% python3 -q
>>> import numpy as np
>>> import numpy.linalg as la
>>> np.set_printoptions(suppress=True, linewidth=120)
>>> mat = np.load("block10.npy")
>>> mat
array([[0, 0, 0, 1],
       [0, 0, 1, 0],
       [0, 1, 0, 0],
       [1, 0, 0, 0]])
>>> # equal to its transpose
>>> np.round(np.sort(np.abs(la.eigvals(mat)))[::-1], 2)
array([1., 1., 1., 1.])
>>> la.matrix_power(mat, 100)
array([[1, 0, 0, 0],
       [0, 1, 0, 0],
       [0, 0, 1, 0],
       [0, 0, 0, 1]])
>>> mat @ np.ones(4)
array([1., 1., 1., 1.])
>>> la.matrix_power(mat, 2)
array([[1, 0, 0, 0],
       [0, 1, 0, 0],
       [0, 0, 1, 0],
       [0, 0, 0, 1]])
>>> p = np.eye(4)[3]
>>> for _ in range(6):
...     p = p @ mat
...     print(p.round(2))
... 
[1. 0. 0. 0.]
[0. 0. 0. 1.]
[1. 0. 0. 0.]
[0. 0. 0. 1.]
[1. 0. 0. 0.]
[0. 0. 0. 1.]
>>> mat.T @ mat
array([[1, 0, 0, 0],
       [0, 1, 0, 0],
       [0, 0, 1, 0],
       [0, 0, 0, 1]])
>>> np.round(la.pinv(mat), 2)
array([[0., 0., 0., 1.],
       [0., 0., 1., 0.],
       [0., 1., 0., 0.],
       [1., 0., 0., 0.]])
>>> np.round(la.svd(mat, compute_uv=False), 2)
array([1., 1., 1., 1.])
>>> np.kron(np.eye(2, dtype=int), mat)
array([[0, 0, 0, 1, 0, 0, 0, 0],
       [0, 0, 1, 0, 0, 0, 0, 0],
       [0, 1, 0, 0, 0, 0, 0, 0],
       [1, 0, 0, 0, 0, 0, 0, 0],
       [0, 0, 0, 0, 0, 0, 0, 1],
       [0, 0, 0, 0, 0, 0, 1, 0],
       [0, 0, 0, 0, 0, 1, 0, 0],
       [0, 0, 0, 0, 1, 0, 0, 0]])
>>> np.round(la.eigvals(mat), 2)
array([ 1., -1.,  1., -1.])
>>> np.all(la.eigvalsh(mat) > 0)
np.False_
>>> [round(float(la.det(mat[:i, :i])), 2) + 0 for i in range(1, 5)]
[0.0, 0.0, 0.0, 1.0]
>>> x0 = np.array([1, -1, -2, 1])
>>> y = mat @ x0
>>> y
array([ 1, -2, -1,  1])
>>> np.round(la.solve(mat, y + mat[:, 0]), 2)
array([ 2., -1., -2.,  1.])
>>> np.round(la.solve(mat, 5 * y), 2)
array([  5.,  -5., -10.,   5.])
>>> np.round(la.solve(mat, mat[:, 3]), 2)
array([0., 0., 0., 1.])
>>> arr = np.vander(np.arange(2) - 1, 3, increasing=True)
>>> arr
array([[ 1, -1,  1],
       [ 1,  0,  0]])
>>> blk = np.stack([arr, 3 * arr, arr[::-1]])
>>> la.matrix_rank(blk)
array([2, 2, 2])
>>> np.einsum("bij,cij->bc", blk, blk)
array([[ 4, 12,  2],
       [12, 36,  6],
       [ 2,  6,  4]])
>>> blk.sum(axis=0)
array([[ 5, -4,  4],
       [ 5, -1,  1]])
>>> blk.shape
(3, 2, 3)
>>> Y = arr / la.norm(arr, axis=1, keepdims=True)
>>> G = Y @ Y.T
>>> round(np.degrees(np.arccos(np.clip(G[1, 0], -1, 1))), 2)
np.float64(54.74)
>>> (G - 2 * np.eye(2)).round(6).argmax(axis=1)
array([1, 0])
>>> np.argwhere(np.triu(np.abs(G) > 0.95, 1))
array([], shape=(0, 2), dtype=int64)
>>> (np.abs(G) > 0.9).astype(int)
array([[1, 0],
       [0, 1]])
>>> np.round(la.norm(Y, axis=1), 2)
array([1., 1.])
>>> arr - arr[0]
array([[ 0,  0,  0],
       [ 0,  1, -1]])
>>> round(la.norm(arr), 2)
np.float64(2.0)
>>> np.count_nonzero(arr)
np.int64(4)
>>> arr.shape
(2, 3)
>>> arr.sum(axis=0)
array([ 2, -1,  1])
>>> np.round(la.svd(arr, compute_uv=False), 2)
array([1.85, 0.77])
>>> np.unravel_index(np.abs(arr).argmax(), arr.shape)
(np.int64(0), np.int64(0))
>>> np.abs(arr).max()
np.int64(1)
>>> arr.mean(axis=0)
array([ 1. , -0.5,  0.5])
